In [1]: import numpy as np

In [2]: np.set_printoptions(suppress=True, linewidth=160)

In [3]: rng = np.random.default_rng(84)

In [4]: labels = rng.integers(0, 2, 9)

In [5]: K = np.array([[-4, 1, 2, -2, 7, -3, -5, 0, 9],
   ...:     [5, 6, -3, -6, 4, 6, 2, 0, -6],
   ...:     [7, -4, -2, -1, 5, -4, -2, -2, -9],
   ...:     [-5, -1, 7, -3, 5, 0, -3, -3, 1],
   ...:     [2, -9, 5, -9, -3, 6, 0, 3, -9],
   ...:     [-4, -9, -7, 2, -1, -4, -6, -1, 7],
   ...:     [6, -1, -1, 4, 9, -6, 4, 5, -4],
   ...:     [3, 8, 9, 0, 8, 7, -2, -5, -2],
   ...:     [2, 7, -3, 9, -5, -3, -2, -6, -7]]) * (labels[:, None] == labels)

In [6]: K
Out[6]: 
array([[-4,  1,  0, -2,  7, -3, -5,  0,  0],
       [ 5,  6,  0, -6,  4,  6,  2,  0,  0],
       [ 0,  0, -2,  0,  0,  0,  0,  0, -9],
       [-5, -1,  0, -3,  5,  0, -3, -3,  0],
       [ 2, -9,  0, -9, -3,  6,  0,  3,  0],
       [-4, -9,  0,  2, -1, -4, -6, -1,  0],
       [ 6, -1,  0,  4,  9, -6,  4,  5,  0],
       [ 3,  8,  0,  0,  8,  7, -2, -5,  0],
       [ 0,  0, -3,  0,  0,  0,  0,  0, -7]])

In [7]: labels = rng.permutation(9)

In [8]: M2 = K[:, labels] * rng.choice([-1, 1], 9)

In [9]: M2
Out[9]: 
array([[ 7,  0,  3, -1,  0,  0,  2,  4,  5],
       [ 4,  0, -6, -6,  0,  0,  6, -5, -2],
       [ 0,  0,  0,  0,  2, -9,  0,  0,  0],
       [ 5,  3,  0,  1,  0,  0,  3,  5,  3],
       [-3, -3, -6,  9,  0,  0,  9, -2,  0],
       [-1,  1,  4,  9,  0,  0, -2,  4,  6],
       [ 9, -5,  6,  1,  0,  0, -4, -6, -4],
       [ 8,  5, -7, -8,  0,  0,  0, -3,  2],
       [ 0,  0,  0,  0,  3, -7,  0,  0,  0]])

In [10]: U, _, Vh = np.linalg.svd(K.T @ M2)

In [11]: np.round(np.linalg.lstsq(K, M2)[0], 1) + 0
Out[11]: 
array([[ 0.,  0.,  0.,  0.,  0.,  0.,  0., -1.,  0.],
       [ 0.,  0.,  0., -1.,  0.,  0.,  0.,  0.,  0.],
       [ 0.,  0.,  0.,  0., -1.,  0.,  0.,  0.,  0.],
       [ 0.,  0.,  0.,  0.,  0.,  0., -1.,  0.,  0.],
       [ 1.,  0.,  0.,  0.,  0.,  0.,  0.,  0.,  0.],
       [ 0.,  0., -1.,  0.,  0.,  0.,  0.,  0.,  0.],
       [ 0.,  0.,  0.,  0.,  0.,  0.,  0.,  0., -1.],
       [ 0., -1.,  0.,  0.,  0.,  0.,  0.,  0.,  0.],
       [ 0.,  0.,  0.,  0.,  0.,  1.,  0.,  0.,  0.]])

In [12]: labels
Out[12]: array([4, 7, 5, 1, 2, 8, 3, 0, 6])

In [13]: cov = K.T @ K

In [14]: np.linalg.matrix_rank(cov)
Out[14]: np.int64(9)

In [15]: np.allclose(cov, cov.T)
Out[15]: True

In [16]: np.diag(cov)
Out[16]: array([131, 265,  13, 150, 245, 182,  94,  69, 130])

In [17]: t3 = np.stack([K, -2 * K, K[::-1]])

In [18]: np.einsum("bij,cij->bc", t3, t3)
Out[18]: 
array([[ 1279, -2558,   564],
       [-2558,  5116, -1128],
       [  564, -1128,  1279]])

In [19]: t3.sum(axis=0)
Out[19]: 
array([[ 4, -1, -3,  2, -7,  3,  5,  0, -7],
       [-2,  2,  0,  6,  4,  1, -4, -5,  0],
       [ 6, -1,  2,  4,  9, -6,  4,  5,  9],
       [ 1, -8,  0,  5, -6, -4, -3,  2,  0],
       [ 0,  0,  0,  0,  0,  0,  0,  0,  0],
       [-1,  8,  0, -5,  6,  4,  3, -2,  0],
       [-6,  1, -2, -4, -9,  6, -4, -5, -9],
       [ 2, -2,  0, -6, -4, -1,  4,  5,  0],
       [-4,  1,  3, -2,  7, -3, -5,  0,  7]])

In [20]: t3.shape
Out[20]: (3, 9, 9)

In [21]: (t3 @ K.T).shape
Out[21]: (3, 9, 9)

In [22]: np.round(np.linalg.norm(t3, axis=(1, 2)), 1)
Out[22]: array([35.8, 71.5, 35.8])

In [23]: w1 = np.array([[1, -2],
    ...:     [-3, -1],
    ...:     [3, -1],
    ...:     [3, 2],
    ...:     [-2, 2],
    ...:     [0, 1],
    ...:     [2, 2],
    ...:     [3, -2],
    ...:     [-1, -2]])

In [24]: c = np.array([-2, 1])

In [25]: act = np.maximum(K @ w1 + c, 0)

In [26]: act
Out[26]: 
array([[ 0,  5],
       [ 0,  0],
       [ 1, 21],
       [ 0, 16],
       [15,  0],
       [14,  6],
       [24,  8],
       [ 0, 16],
       [ 0, 18]])

In [27]: (act > 0).astype(int)
Out[27]: 
array([[0, 1],
       [0, 0],
       [1, 1],
       [0, 1],
       [1, 0],
       [1, 1],
       [1, 1],
       [0, 1],
       [0, 1]])

In [28]: np.round((act > 0).mean(axis=0), 1)
Out[28]: array([0.4, 0.8])

In [29]: cent = np.array([[1, 5], [1, 2]])

In [30]: w1 @ cent
Out[30]: 
array([[ -1,   1],
       [ -4, -17],
       [  2,  13],
       [  5,  19],
       [  0,  -6],
       [  1,   2],
       [  4,  14],
       [  1,  11],
       [ -3,  -9]])

In [31]: P = act @ np.linalg.solve(act.T @ act, act.T)

In [32]: np.round((np.eye(9) - P) @ act, 1) + 0
Out[32]: 
array([[0., 0.],
       [0., 0.],
       [0., 0.],
       [0., 0.],
       [0., 0.],
       [0., 0.],
       [0., 0.],
       [0., 0.],
       [0., 0.]])

In [33]: np.allclose(P @ P, P)
Out[33]: True

In [34]: P @ act[:, 1]
Out[34]: array([ 5.,  0., 21., 16.,  0.,  6.,  8., 16., 18.])

In [35]: m1 = np.loadtxt("block9.csv", delimiter=",")

In [36]: m1
Out[36]: 
array([[-19.9, -15.3,  20.7, -12.8,   2.6, -19. ,  16.4,  25.2,  -8.5,  -3.2,  10.4],
       [-20.5, -14.4,  18.2, -14.9,  -0.5, -20.3,  14.3,  22.3,  -8.9,  -5.5,  11. ],
       [-19.9, -14.1,  20. , -15.7,   0. , -19. ,  15.3,  24.6,  -8.9,  -6.9,   9. ],
       [-19.6, -16.6,  21. , -14.4,   0.6, -20.1,  15.7,  26.2, -11. ,  -4.9,  10.3],
       [-20.4, -16.1,  21.3, -15.5,   0.6, -19.6,  15. ,  24.7,  -9.5,  -6.7,  10.5],
       [-20.9, -14. ,  20.1, -15.1,  -2.5, -19.4,  14.9,  24.6,  -9.2,  -6.1,   8.3],
       [-17.6, -14. ,  20. , -15.5,   1.7, -19.3,  13.7,  25.5, -11.1,  -4.3,  10.6],
       [-20.5, -16.3,  20.8, -15.6,   0.7, -20.4,  14.4,  24.8,  -9.1,  -4.7,  10.4],
       [-18.8, -15.5,  20.1, -14.1,  -0.2, -18.4,  14.3,  25.1,  -8.9,  -4.3,   9.2],
       [-19.9, -14.2,  18.3, -13.7,   1.5, -18.6,  13.7,  25.6, -11.5,  -4.8,  10.4],
       [-18.6, -16.4,  22.4, -14.1,   0.4, -20.8,  14.1,  24. ,  -8.5,  -5.9,   8.5],
       [-21.3, -15. ,  19.9, -14.5,  -0.1, -18.1,  14. ,  25.3, -11. ,  -4.1,   8.2],
       [-20.4, -14.3,  20. , -14.1,  -0.5, -20.3,  13.5,  25.2,  -7.6,  -5.4,   9.9],
       [-20.8, -14.9,  18.1, -13.6,  -0.4, -22.5,  12.3,  24.6, -10.8,  -5.4,  10.5],
       [-20.3, -16.2,  20.3, -13.8,  -0.8, -20.3,  14.4,  25.9, -10.9,  -5.7,  11.5],
       [-19.6, -14.4,  19.4, -13.4,  -0.3, -21.2,  16.1,  24.7, -10.2,  -4.4,  10.7],
       [-21.6, -16.3,  17.5, -15.8,   1. , -19. ,  15. ,  25.2,  -9.7,  -3.7,   9.6],
       [-20.3, -14.7,  19.5, -14.3,  -0.9, -20. ,  15.6,  24. , -10.4,  -5.3,  10.1],
       [-19.3, -15.7,  21.5, -14.4,   1.6, -18.7,  15.1,  25. , -10.4,  -4.5,  10.8],
       [-19.5, -15.6,  19.9, -13.8,   1.3, -18.1,  15. ,  25.6,  -9.8,  -4.4,  11.1],
       [-20.4, -15.1,  19.3, -15.8,  -2.2, -19.9,  17. ,  25.9,  -8.4,  -5.4,   8.7],
       [-19.2, -14.2,  21.7, -14.8,  -1.3, -20.9,  15.7,  25.9, -10.5,  -5.1,   7.8],
       [-21. , -14.3,  20.1, -14.4,  -0.1, -20.5,  14.6,  23.8, -10.2,  -5. ,  10.4],
       [-20. , -15.8,  19.2, -13.3,  -0.1, -19.3,  14.3,  23.9, -11.1,  -4.1,   9.7],
       [-22. , -14.7,  20.3, -15.9,  -1.7, -19.4,  15.9,  23.9, -11.2,  -4.5,  12.1],
       [-21. , -14.8,  19.8, -12.8,   0.6, -19. ,  15.5,  24.1, -11. ,  -5.1,  11.1],
       [-21. , -15.8,  20.4, -15.4,  -0.4, -20.7,  13.9,  24.3, -10.2,  -6.3,   8.9],
       [-17.9, -15.6,  19.9, -14.9,   1.7, -20.2,  16.3,  24.7,  -9. ,  -5. ,   9.4],
       [-18.8, -13.9,  19.2, -15.7,  -0.8, -20.5,  15.2,  24.4,  -9.1,  -6.3,  11.3],
       [-18.9, -15. ,  21.2, -14.7,   0.7, -21.2,  15.2,  25. ,  -9.5,  -6.7,   9.9],
       [-20. , -14.2,  19.2, -15.6,  -0.6, -18.3,  14.9,  24.7,  -9.3,  -5.1,   9.8],
       [-18.5, -16.7,  18.5, -14.6,  -1.4, -20.1,  14.7,  23.6, -10.6,  -4.4,   8.8],
       [-20.1, -15. ,  18.8, -14.3,   0.4, -20.9,  16.2,  24.2,  -9.3,  -7.2,   9.2],
       [-19.9, -13.9,  20.1, -15.8,   0.3, -19.9,  14.6,  24.7,  -9.6,  -5.3,  10.6],
       [-20.2, -16.1,  20.7, -16.1,   0.7, -21.3,  14.9,  25.1, -11.3,  -6.6,  10.4],
       [-20.6, -15.1,  21.3, -14.2,  -0.9, -19.3,  16.2,  24.8,  -8.8,  -6.2,   9.4],
       [-19.4, -15.5,  19.3, -15.8,   0.3, -20.5,  15.9,  24.9, -10.1,  -6.6,   9.8],
       [-21.9, -15.6,  19. , -16.2,  -0.3, -19.3,  14.7,  24.5,  -7.4,  -4.1,   9.9],
       [-19.5, -14. ,  19.2, -14.1,  -0.4, -21.5,  15.6,  23.9, -10.2,  -4.9,   8.9]])

In [37]: labels = m1[:, 6] > np.median(m1[:, 6])

In [38]: f = m1[labels].mean(axis=0) - m1[~labels].mean(axis=0)

In [39]: labels.astype(int)
Out[39]: array([1, 0, 1, 1, 0, 0, 0, 0, 0, 0, 0, 0, 0, 0, 0, 1, 0, 1, 1, 0, 1, 1, 0, 0, 1, 1, 0, 1, 1, 1, 0, 0, 1, 0, 0, 1, 1, 0, 1])

In [40]: round(float((((m1 - m1.mean(axis=0)) @ f > 0) == labels).mean()), 1)
Out[40]: 0.9

In [41]: f.round(1) + 0
Out[41]: array([ 0.4,  0.3,  0.4,  0.2,  0. , -0.3,  1.5,  0.1,  0. , -0.3,  0. ])

In [42]: X = np.loadtxt("case15.csv", delimiter=",")

In [43]: X
Out[43]: 
array([[ -2.,   3.,   3.,  -3.,   0.,  -2.,  -2.,   2.,   0.,   0.,   0.,   2.,   3.,  -3.],
       [  0.,   0.,  -2.,  -2.,  -3.,  -3.,   1.,   2.,  -3.,   2.,  -1.,  -3.,   3.,  -2.],
       [ -2.,  -3.,   2.,   2.,  -3.,  -2.,   2.,   2.,   2.,   2.,  -1.,   3.,  -3.,   3.],
       [  3.,   0.,  -1.,  -3.,   3.,   1.,  -3.,   1.,   1.,  -2.,   1.,   1.,  -1.,   0.],
       [ -2.,  -1.,  -1.,  -1.,  -3.,   0.,  -2.,  -2.,  -3.,  -1.,   0.,  -1.,  -3.,  -1.],
       [  0.,   2.,   0.,   0.,   3.,   2.,   2.,   2.,   2.,   0.,   1.,   1.,  -1.,   2.],
       [  0.,   2.,   0.,   2.,  -2.,   0.,  -1.,  -1.,   1.,   2.,   2.,   0.,   1.,   2.],
       [ -2.,   3.,  -3.,  -9.,  -9., -11.,   1.,   8.,  -9.,   6.,  -3.,  -7.,  12.,  -9.]])

In [44]: r = np.linalg.matrix_rank(X)

In [45]: r
Out[45]: np.int64(7)

In [46]: null = np.linalg.svd(X)[2][r:].T

In [47]: [int(np.linalg.matrix_rank(X[:i])) for i in range(1, len(X) + 1)]
Out[47]: [1, 2, 3, 4, 5, 6, 7, 7]

In [48]: [int(np.linalg.matrix_rank(np.delete(X, i, axis=0))) for i in range(8)]
Out[48]: [7, 7, 6, 6, 6, 6, 6, 7]

In [49]: np.allclose(X @ null, 0)
Out[49]: True

In [50]: [int(np.linalg.matrix_rank(X[:, :j + 1])) for j in range(14)]
Out[50]: [1, 2, 3, 4, 5, 6, 7, 7, 7, 7, 7, 7, 7, 7]

In [51]: U, sig, Vh = np.linalg.svd(X, full_matrices=False)

In [52]: U.shape, sig.shape, Vh.shape
Out[52]: ((8, 8), (8,), (8, 14))

In [53]: sig.round(1) + 0
Out[53]: array([29.4, 10. ,  8.2,  6.5,  5.7,  4. ,  3.3,  0. ])

In [54]: np.allclose(U * sig @ Vh, X)
Out[54]: True

In [55]: np.abs(U[:, 0]).round(6).argmax()
Out[55]: np.int64(7)

In [56]: np.round(np.abs(Vh[0]), 1) + 0
Out[56]: array([0.1, 0.1, 0.1, 0.3, 0.3, 0.4, 0. , 0.3, 0.3, 0.2, 0.1, 0.3, 0.4, 0.3])

In [57]: np.round(U.T @ U, 1) + 0
Out[57]: 
array([[1., 0., 0., 0., 0., 0., 0., 0.],
       [0., 1., 0., 0., 0., 0., 0., 0.],
       [0., 0., 1., 0., 0., 0., 0., 0.],
       [0., 0., 0., 1., 0., 0., 0., 0.],
       [0., 0., 0., 0., 1., 0., 0., 0.],
       [0., 0., 0., 0., 0., 1., 0., 0.],
       [0., 0., 0., 0., 0., 0., 1., 0.],
       [0., 0., 0., 0., 0., 0., 0., 1.]])

In [58]: A = np.load("mat.npy")

In [59]: A
Out[59]: 
array([[-0.3,  1. , -0.2, -0.3,  0.1, -2.1, -0.2,  0. ,  0.1, -2.6, -0.2],
       [-0.1, -3.7,  0. ,  0.9, -0.5, -2.6,  0.2,  0. ,  0.3,  1.3,  0. ],
       [ 0.1, -0.7,  0. , -0.8,  0.6, -1.2,  0.5,  0. , -0.2, -0.9, -0.2],
       [ 2.1, -1.6,  0.1, -0.5,  0. , -0.8,  0.2,  0. , -0.3, -2.8,  0. ],
       [ 0.1,  2.9,  0. , -0.6,  0.2,  0.2,  0. ,  0.1, -0.1,  5.9,  0.1],
       [-1. ,  0.2,  0. ,  0.6,  0.1,  0.9,  0.1, -0.1, -0.1, -0.7,  0.2],
       [-0.7, -5. ,  0.1,  1.1,  0.5,  1.5,  0.4,  0.2, -0.2,  1.1,  0. ],
       [-1.9, -3.5,  0. ,  1.2, -0.1,  1.1, -0.1,  0.1,  0. ,  3.9,  0.1],
       [ 0.4, -2.2, -0.2, -0.7,  0.1,  1.2,  0. , -0.1,  0.2, -2.3, -0.2],
       [ 0.2,  2.1,  0.1,  0.1,  0.9, -2.4,  0.2, -0.1, -0.1,  0. , -0.3],
       [-0.9,  1.3, -0.1, -0.5, -0.3,  1.9,  0.4, -0.1, -0.2,  4.6, -0.5]])

In [60]: M2 = A / np.sqrt((A ** 2).mean(axis=1, keepdims=True))

In [61]: np.round(np.linalg.norm(M2, axis=1), 1)
Out[61]: array([3.3, 3.3, 3.3, 3.3, 3.3, 3.3, 3.3, 3.3, 3.3, 3.3, 3.3])

In [62]: np.linalg.matrix_rank(A - A.mean(axis=1, keepdims=True))
Out[62]: np.int64(10)

In [63]: w1 = np.array([[2, 1],
    ...:     [1, 0],
    ...:     [0, 2],
    ...:     [2, 2],
    ...:     [0, 2],
    ...:     [2, 2],
    ...:     [1, 0],
    ...:     [2, 0],
    ...:     [1, 2],
    ...:     [1, 0],
    ...:     [0, 2]])

In [64]: c = np.array([0, 3])

In [65]: act = np.maximum(A @ w1 + c, 0)

In [66]: np.linalg.matrix_rank(act)
Out[66]: np.int64(2)

In [67]: np.round((act > 0).mean(axis=0), 1)
Out[67]: array([0.5, 0.6])

In [68]: act.round(1)
Out[68]: 
array([[0. , 0. ],
       [0. , 0. ],
       [0. , 0. ],
       [0. , 2.1],
       [8.3, 2.7],
       [0.3, 5.4],
       [0.5, 8.3],
       [1.3, 5.7],
       [0. , 4.2],
       [0. , 0. ],
       [6.9, 2.7]])

In [69]: cent = np.array([[0, 1, 1], [1, 1, 0]])

In [70]: w1 @ cent
Out[70]: 
array([[1, 3, 2],
       [0, 1, 1],
       [2, 2, 0],
       [2, 4, 2],
       [2, 2, 0],
       [2, 4, 2],
       [0, 1, 1],
       [0, 2, 2],
       [2, 3, 1],
       [0, 1, 1],
       [2, 2, 0]])
